>>> import numpy as np
>>> np.set_printoptions(precision=3, suppress=True, linewidth=100, floatmode="fixed")
>>> E = np.loadtxt("block2.csv", delimiter=",")
>>> print(E)
[[  3.260   4.508   4.508  -1.006]
 [ -3.946  -1.668  -1.668   3.112]
 [ -3.093  -0.937  -0.937   2.625]
 [  5.709   6.608   6.608  -2.405]
 [  7.284   7.958   7.958  -3.305]
 [ -7.146  -4.411  -4.411   4.941]
 [ -9.048  -6.041  -6.041   6.028]
 [ 13.615  13.384  13.384  -6.923]
 [ -4.608  -2.235  -2.235   3.490]
 [ -5.989  -3.419  -3.419   4.279]
 [ -4.241  -1.921  -1.921   3.281]
 [ -3.823  -1.562  -1.562   3.042]
 [ -2.340  -0.291  -0.291   2.194]
 [-15.179 -11.296 -11.296   9.531]
 [  2.717   4.043   4.043  -0.696]
 [ -2.218  -0.187  -0.187   2.125]
 [ -1.956   0.038   0.038   1.975]
 [ -3.456  -1.248  -1.248   2.832]
 [  4.622   5.676   5.676  -1.784]
 [ -7.412  -4.639  -4.639   5.093]
 [-14.621 -10.818 -10.818   9.212]
 [ -5.056  -2.619  -2.619   3.746]
 [-15.333 -11.428 -11.428   9.619]
 [ -8.316  -5.414  -5.414   5.609]]
>>> Ac = E - E.mean(axis=0)
>>> left, sigma, Vh = np.linalg.svd(Ac, full_matrices=False)
>>> print(np.searchsorted(np.cumsum(sigma ** 2) / (sigma ** 2).sum(), 0.9) + 1)
1
>>> print((np.sign(left[:, 0]) == np.sign(left[0, 0])).astype(int))
[1 0 1 1 1 0 0 1 0 0 0 0 1 0 1 1 1 0 1 0 0 0 0 0]
>>> print(np.round((sigma ** 2).sum() ** 2 / (sigma ** 4).sum(), 3))
1.0
>>> print(Vh[0] * np.sign(Vh[0, np.abs(Vh[0]).argmax()]))
[ 0.598  0.513  0.513 -0.342]
>>> basis = E[[19, 8]].astype(float)
>>> for _ in range(3):
...     idx = np.linalg.norm(E[:, None] - basis, axis=-1).argmin(axis=1)
...     basis = np.array([E[idx == j].mean(axis=0) for j in range(2)])
... 
>>> print(idx)
[1 1 1 1 1 0 0 1 1 0 1 1 1 0 1 1 1 1 1 0 0 1 0 0]
>>> print(np.abs(basis[1] - basis[0]).argmax())
0
>>> print(np.bincount(idx))
[ 8 16]
>>> left, sigma, Vh = np.linalg.svd(E)
>>> print(np.argmax(sigma[:-1] / (sigma[1:] + 1e-6)) + 1)
2
>>> print(sigma.round(3) + 0)
[60.173  9.727  0.000  0.000]
>>> other = left[:, :2] @ np.diag(sigma[:2]) @ Vh[:2]
>>> print(round(float(np.abs(E - other).max()), 3))
0.0
>>> print(np.linalg.matrix_rank(E, rtol=0.05))
2
>>> print(other)
[[  3.260   4.508   4.508  -1.006]
 [ -3.946  -1.668  -1.668   3.112]
 [ -3.093  -0.937  -0.937   2.625]
 [  5.709   6.608   6.608  -2.405]
 [  7.284   7.958   7.958  -3.305]
 [ -7.146  -4.411  -4.411   4.941]
 [ -9.048  -6.041  -6.041   6.028]
 [ 13.615  13.384  13.384  -6.923]
 [ -4.608  -2.235  -2.235   3.490]
 [ -5.989  -3.419  -3.419   4.279]
 [ -4.241  -1.921  -1.921   3.281]
 [ -3.823  -1.562  -1.562   3.042]
 [ -2.340  -0.291  -0.291   2.194]
 [-15.179 -11.296 -11.296   9.531]
 [  2.717   4.043   4.043  -0.696]
 [ -2.218  -0.187  -0.187   2.125]
 [ -1.956   0.038   0.038   1.975]
 [ -3.456  -1.248  -1.248   2.832]
 [  4.622   5.676   5.676  -1.784]
 [ -7.412  -4.639  -4.639   5.093]
 [-14.621 -10.818 -10.818   9.212]
 [ -5.056  -2.619  -2.619   3.746]
 [-15.333 -11.428 -11.428   9.619]
 [ -8.316  -5.414  -5.414   5.609]]
>>> gram = np.cov(E, rowvar=False)
>>> print(np.median(E, axis=0))
[-3.884 -1.615 -1.615  3.077]
>>> print(round(np.corrcoef(E[:, 2], E[:, 3])[0, 1], 3))
-1.0
>>> print(np.polyfit(E[:, 2], E[:, 3], 1))
[-0.667  2.000]
>>> print(np.corrcoef(E.T))
[[ 1.000  1.000  1.000 -1.000]
 [ 1.000  1.000  1.000 -1.000]
 [ 1.000  1.000  1.000 -1.000]
 [-1.000 -1.000 -1.000  1.000]]
>>> print(E.std(axis=0))
[6.900 5.915 5.915 3.943]
>>> print(gram)
[[ 49.685  42.587  42.587 -28.391]
 [ 42.587  36.503  36.503 -24.336]
 [ 42.587  36.503  36.503 -24.336]
 [-28.391 -24.336 -24.336  16.224]]
>>> print(np.argwhere(np.triu(np.abs(np.corrcoef(E.T)) > 0.8, 1)))
[[0 1]
 [0 2]
 [0 3]
 [1 2]
 [1 3]
 [2 3]]
>>> print(np.round(np.linalg.eigvalsh(gram)[::-1], 3) + 0)
[138.915   0.000   0.000   0.000]
>>> data = np.maximum(np.array([[0], [8], [4], [5], [2], [0], [4], [3], [2], [5], [1], [6], [4]]) @ np.array([[0, -1, -2, -1]]) + np.array([-1, 2, -1, 1]), 0)
>>> print(data)
[[0 2 0 1]
 [0 0 0 0]
 [0 0 0 0]
 [0 0 0 0]
 [0 0 0 0]
 [0 2 0 1]
 [0 0 0 0]
 [0 0 0 0]
 [0 0 0 0]
 [0 0 0 0]
 [0 1 0 0]
 [0 0 0 0]
 [0 0 0 0]]
>>> left, sigma, Vh = np.linalg.svd(data)
>>> print(sigma)
[3.289 0.430 0.000 0.000]
>>> other = left[:, :2] @ np.diag(sigma[:2]) @ Vh[:2]
>>> print(np.linalg.matrix_rank(data, rtol=0.05))
2
>>> print(np.linalg.matrix_rank(other))
2
>>> print(other.round(3) + 0)
[[0.000 2.000 0.000 1.000]
 [0.000 0.000 0.000 0.000]
 [0.000 0.000 0.000 0.000]
 [0.000 0.000 0.000 0.000]
 [0.000 0.000 0.000 0.000]
 [0.000 2.000 0.000 1.000]
 [0.000 0.000 0.000 0.000]
 [0.000 0.000 0.000 0.000]
 [0.000 0.000 0.000 0.000]
 [0.000 0.000 0.000 0.000]
 [0.000 1.000 0.000 0.000]
 [0.000 0.000 0.000 0.000]
 [0.000 0.000 0.000 0.000]]
>>> print(np.round(np.abs(data - other).max(), 3))
0.0
>>> print(np.unique(data.round(6), axis=0).shape)
(3, 4)
>>> K = np.loadtxt("mat.csv", delimiter=",")
>>> print(K)
[[ 0.000  0.000  3.000  2.000]
 [ 2.000  1.000  6.000  5.000]
 [ 2.000  1.000  8.000  8.000]
 [ 5.000  1.000  8.000 10.000]
 [ 5.000  4.000  8.000 11.000]
 [ 7.000  7.000  9.000 14.000]
 [ 7.000  9.000 10.000 15.000]
 [ 8.000 10.000 11.000 17.000]
 [ 9.000 12.000 13.000 19.000]
 [11.000 13.000 13.000 21.000]
 [14.000 14.000 13.000 22.000]
 [17.000 14.000 15.000 25.000]
 [18.000 15.000 16.000 28.000]
 [20.000 17.000 17.000 30.000]
 [22.000 19.000 19.000 32.000]
 [24.000 20.000 19.000 33.000]
 [25.000 20.000 20.000 34.000]
 [26.000 20.000 20.000 36.000]
 [26.000 22.000 21.000 39.000]
 [27.000 25.000 21.000 40.000]
 [30.000 27.000 23.000 40.000]
 [33.000 27.000 25.000 43.000]
 [36.000 27.000 28.000 44.000]
 [38.000 27.000 29.000 45.000]]
>>> left, sigma, Vh = np.linalg.svd(K)
>>> print(sigma)
[208.896  12.767   8.537   4.514]
>>> other = left[:, :1] @ np.diag(sigma[:1]) @ Vh[:1]
>>> print(round(float(np.abs(K - other).max()), 3))
4.087
>>> print(np.linalg.matrix_rank(K, rtol=0.05))
2
>>> rng = np.random.default_rng(808803)
>>> X = rng.normal(size=(24, 3)) + 10 * np.array([3, 0, 2])
>>> print(X)
[[30.734  0.048 19.703]
 [29.996 -1.045 19.142]
 [28.899  1.007 20.953]
 [29.119  0.897 20.169]
 [30.943  0.662 20.514]
 [31.281  0.507 20.716]
 [32.149 -0.197 19.239]
 [29.027 -0.696 18.917]
 [30.463 -0.391 21.990]
 [29.675  1.351 20.971]
 [30.401  0.362 21.044]
 [29.486  0.406 18.611]
 [30.293  0.119 19.309]
 [29.638  0.414 20.138]
 [29.414 -1.259 19.814]
 [29.904  0.045 16.882]
 [30.928 -1.004 20.184]
 [29.453 -0.494 18.550]
 [30.505  1.280 18.008]
 [30.929 -1.102 17.842]
 [31.150 -0.751 21.527]
 [30.121  0.506 20.217]
 [30.395  1.940 19.778]
 [29.202  0.232 20.950]]
>>> vec = np.array([3, -2, 3])
>>> rhs = X @ vec
>>> c, lr = np.zeros(3), 1 / np.linalg.norm(X, 2) ** 2
>>> for i in range(30):
...     c -= lr * X.T @ (X @ c - rhs)
...     if i % 5 == 0: print(i, round(np.linalg.norm(X @ c - rhs), 3))
... 
0 8.585
5 8.564
10 8.543
15 8.521
20 8.5
25 8.479
>>> print(np.round(np.linalg.cond(X), 3))
45.3
>>> print(c)
[ 3.459 -0.015  2.290]
>>> Ac = X - X.mean(axis=0)
>>> left, sigma, Vh = np.linalg.svd(Ac, full_matrices=False)
>>> print(sigma)
[6.025 4.249 3.668]
>>> print(np.abs(Vh[-1]))
[0.727 0.671 0.146]
>>> print(np.abs(Vh[0]).argmax())
2
>>> print(Vh[0] * np.sign(Vh[0, np.abs(Vh[0]).argmax()]))
[0.030 0.181 0.983]
>>> print(np.round(Ac.mean(axis=0), 3) + 0)
[0.000 0.000 0.000]
>>> print(sigma ** 2 / (sigma ** 2).sum())
[0.535 0.266 0.198]
>>> print(np.linalg.matrix_rank(Ac))
3
>>> Ac = X - X.mean(axis=0)
>>> vecs = np.linalg.svd(Ac)[2][:1]
>>> other = Ac - Ac @ vecs.T @ vecs
>>> print((Ac @ vecs.T).std(axis=0))
[1.230]
>>> print(other.std(axis=0))
[0.806 0.801 0.146]
>>> print(np.diag(vecs.T @ vecs))
[0.001 0.033 0.966]
>>> print(round(float(np.linalg.norm(other) / np.linalg.norm(Ac)), 3))
0.682
>>> vec = np.array([0, 0, 0])
>>> rhs = X @ vec
>>> print(np.linalg.lstsq(X, rhs)[0])
[0.000 0.000 0.000]
>>> print(np.linalg.solve(X.T @ X, X.T @ rhs))
[0.000 0.000 0.000]
>>> try:
...     np.linalg.solve(X, rhs)
... except np.linalg.LinAlgError as e:
...     print(repr(e))
... 
LinAlgError('Last 2 dimensions of the array must be square')
>>> print(np.round(np.linalg.pinv(X) @ X, 3) + 0)
[[1.000 0.000 0.000]
 [0.000 1.000 0.000]
 [0.000 0.000 1.000]]
>>> rhs = rhs + 0.3 * rng.normal(size=24)
>>> print(rhs)
[-0.475 -0.309 -0.456  0.086 -0.217  0.204  0.362 -0.093 -0.594 -0.458  0.673  0.230  0.136 -0.811
 -0.152 -0.417  0.551  0.016 -0.343  0.041 -0.134  0.013  0.283  0.174]
>>> c, *_ = np.linalg.lstsq(X, rhs)
>>> print(c)
[ 0.018 -0.020 -0.031]
>>> print(np.round(np.linalg.norm(rhs - X @ c), 3))
1.76
>>> print(np.round(X.T @ (rhs - X @ c), 3) + 0)
[0.000 0.000 0.000]
>>> print(c.round())
[ 0.000 -0.000 -0.000]
>>> M = np.load("x.npy")
>>> print(M)
[[ 2  3  4]
 [ 5  6  7]
 [ 8  9 10]
 [11 12 13]
 [14 15 16]]
>>> other = M / np.sqrt((M ** 2).mean(axis=1, keepdims=True))
>>> print(other[4])
[0.932 0.999 1.065]
>>> print(np.linalg.matrix_rank(other) == np.linalg.matrix_rank(M))
True
>>> mat = np.array([[2, -1, 1, 0, 1], [-1, -2, -1, 2, 0], [-1, -3, 0, -1, -3]])
>>> other = mat[0, 0] * mat[1:] - np.outer(mat[1:, 0], mat[0])
>>> print(other)
[[ 0 -5 -1  4  1]
 [ 0 -7  1 -2 -5]]
>>> print(np.linalg.matrix_rank(other), np.linalg.matrix_rank(mat))
2 3
>>> print(np.flatnonzero(~other.round(6).any(axis=1)))
[]
>>> m1 = np.array([[26, -1, 0, -2], [-1, 11, 1, 2], [2, 1, 2, -2], [2, -1, -1, 23]])
>>> print(m1)
[[26 -1  0 -2]
 [-1 11  1  2]
 [ 2  1  2 -2]
 [ 2 -1 -1 23]]
>>> f, g = mat[1], mat[0]
>>> print(f @ g)
-1
>>> pr = (f @ g) / (f @ f) * f
>>> print((g - pr) @ f)
0.0
>>> print(pr)
[ 0.100  0.200  0.100 -0.200 -0.000]
>>> print(np.linalg.matrix_rank(np.outer(f, g)))
1
>>> print(g - pr)
[ 1.900 -1.200  0.900  0.200  1.000]
>>> print(round(float(np.linalg.norm(f + g) ** 2 + np.linalg.norm(f - g) ** 2), 3))
34.0
>>> print(np.outer(f, g))
[[-2  1 -1  0 -1]
 [-4  2 -2  0 -2]
 [-2  1 -1  0 -1]
 [ 4 -2  2  0  2]
 [ 0  0  0  0  0]]
